In [1]: import numpy as np

In [2]: np.set_printoptions(precision=2, suppress=True, linewidth=160)

In [3]: K = np.minimum.outer(np.arange(1, 13), np.arange(1, 13)) * 4

In [4]: print(K)
[[ 4  4  4  4  4  4  4  4  4  4  4  4]
 [ 4  8  8  8  8  8  8  8  8  8  8  8]
 [ 4  8 12 12 12 12 12 12 12 12 12 12]
 [ 4  8 12 16 16 16 16 16 16 16 16 16]
 [ 4  8 12 16 20 20 20 20 20 20 20 20]
 [ 4  8 12 16 20 24 24 24 24 24 24 24]
 [ 4  8 12 16 20 24 28 28 28 28 28 28]
 [ 4  8 12 16 20 24 28 32 32 32 32 32]
 [ 4  8 12 16 20 24 28 32 36 36 36 36]
 [ 4  8 12 16 20 24 28 32 36 40 40 40]
 [ 4  8 12 16 20 24 28 32 36 40 44 44]
 [ 4  8 12 16 20 24 28 32 36 40 44 48]]

In [5]: # symmetric, so the eigenvalues are real

In [6]: vec = np.ones(12)

In [7]: for _ in range(4):
   ...:     vec = K @ vec
   ...:     vec /= np.linalg.norm(vec)
   ...:     print(round(vec @ K @ vec, 2))
   ...: 
253.31
253.63
253.64
253.64

In [8]: round(np.linalg.eigvalsh(K)[-1], 2)
Out[8]: np.float64(253.64)

In [9]: vals, V = np.linalg.eigh(K)

In [10]: np.abs(V[:, -1]).round(6).argmax()
Out[10]: np.int64(11)

In [11]: np.unique(vals.round(6) + 0, return_counts=True)[1]
Out[11]: array([1, 1, 1, 1, 1, 1, 1, 1, 1, 1, 1, 1])

In [12]: np.linalg.svd(K, compute_uv=False)
Out[12]: array([253.64,  28.48,  10.47,   5.52,   3.48,   2.46,   1.88,   1.53,   1.3 ,   1.16,   1.07,   1.02])

In [13]: np.round(V.T @ K @ V, 2) + 0
Out[13]: 
array([[  1.02,   0.  ,   0.  ,   0.  ,   0.  ,   0.  ,   0.  ,   0.  ,   0.  ,   0.  ,   0.  ,   0.  ],
       [  0.  ,   1.07,   0.  ,   0.  ,   0.  ,   0.  ,   0.  ,   0.  ,   0.  ,   0.  ,   0.  ,   0.  ],
       [  0.  ,   0.  ,   1.16,   0.  ,   0.  ,   0.  ,   0.  ,   0.  ,   0.  ,   0.  ,   0.  ,   0.  ],
       [  0.  ,   0.  ,   0.  ,   1.3 ,   0.  ,   0.  ,   0.  ,   0.  ,   0.  ,   0.  ,   0.  ,   0.  ],
       [  0.  ,   0.  ,   0.  ,   0.  ,   1.53,   0.  ,   0.  ,   0.  ,   0.  ,   0.  ,   0.  ,   0.  ],
       [  0.  ,   0.  ,   0.  ,   0.  ,   0.  ,   1.88,   0.  ,   0.  ,   0.  ,   0.  ,   0.  ,   0.  ],
       [  0.  ,   0.  ,   0.  ,   0.  ,   0.  ,   0.  ,   2.46,   0.  ,   0.  ,   0.  ,   0.  ,   0.  ],
       [  0.  ,   0.  ,   0.  ,   0.  ,   0.  ,   0.  ,   0.  ,   3.48,   0.  ,   0.  ,   0.  ,   0.  ],
       [  0.  ,   0.  ,   0.  ,   0.  ,   0.  ,   0.  ,   0.  ,   0.  ,   5.52,   0.  ,   0.  ,   0.  ],
       [  0.  ,   0.  ,   0.  ,   0.  ,   0.  ,   0.  ,   0.  ,   0.  ,   0.  ,  10.47,   0.  ,   0.  ],
       [  0.  ,   0.  ,   0.  ,   0.  ,   0.  ,   0.  ,   0.  ,   0.  ,   0.  ,   0.  ,  28.48,   0.  ],
       [  0.  ,   0.  ,   0.  ,   0.  ,   0.  ,   0.  ,   0.  ,   0.  ,   0.  ,   0.  ,   0.  , 253.64]])

In [14]: rng = np.random.default_rng(83095)

In [15]: idx = rng.permutation(12)

In [16]: idx
Out[16]: array([10,  8,  6,  4,  9,  2,  7, 11,  0,  1,  3,  5])

In [17]: A2 = K[idx][:, idx]

In [18]: np.sort(np.abs(np.linalg.eigvals(A2)))
Out[18]: array([  1.02,   1.07,   1.16,   1.3 ,   1.53,   1.88,   2.46,   3.48,   5.52,  10.47,  28.48, 253.64])

In [19]: A2
Out[19]: 
array([[44, 36, 28, 20, 40, 12, 32, 44,  4,  8, 16, 24],
       [36, 36, 28, 20, 36, 12, 32, 36,  4,  8, 16, 24],
       [28, 28, 28, 20, 28, 12, 28, 28,  4,  8, 16, 24],
       [20, 20, 20, 20, 20, 12, 20, 20,  4,  8, 16, 20],
       [40, 36, 28, 20, 40, 12, 32, 40,  4,  8, 16, 24],
       [12, 12, 12, 12, 12, 12, 12, 12,  4,  8, 12, 12],
       [32, 32, 28, 20, 32, 12, 32, 32,  4,  8, 16, 24],
       [44, 36, 28, 20, 40, 12, 32, 48,  4,  8, 16, 24],
       [ 4,  4,  4,  4,  4,  4,  4,  4,  4,  4,  4,  4],
       [ 8,  8,  8,  8,  8,  8,  8,  8,  4,  8,  8,  8],
       [16, 16, 16, 16, 16, 12, 16, 16,  4,  8, 16, 16],
       [24, 24, 24, 20, 24, 12, 24, 24,  4,  8, 16, 24]])

In [20]: np.diag(A2)
Out[20]: array([44, 36, 28, 20, 40, 12, 32, 48,  4,  8, 16, 24])

In [21]: vec = np.array([-1, -2, -2, -1, 1, 1, 0, -2, 1, 1, 0, -2])

In [22]: rhs = A2 @ vec

In [23]: rhs
Out[23]: array([-264, -244, -212, -156, -252,  -84, -228, -272,  -24,  -52, -120, -188])

In [24]: np.round(np.linalg.solve(A2, rhs + A2[:, 6]), 2) + 0
Out[24]: array([-1., -2., -2., -1.,  1.,  1.,  1., -2.,  1.,  1.,  0., -2.])

In [25]: np.linalg.solve(A2, rhs[:-1])
ValueError: solve1: Input operand 1 has a mismatch in its core dimension 0, with gufunc signature (m,m),(m)->(m) (size 11 is different from 12)


In [26]: print(np.round(np.linalg.solve(A2, -1 * rhs), 2) + 0)
[ 1.  2.  2.  1. -1. -1.  0.  2. -1. -1.  0.  2.]

In [27]: np.round(np.linalg.solve(A2, A2[:, 10]), 2) + 0
Out[27]: array([0., 0., 0., 0., 0., 0., 0., 0., 0., 0., 1., 0.])
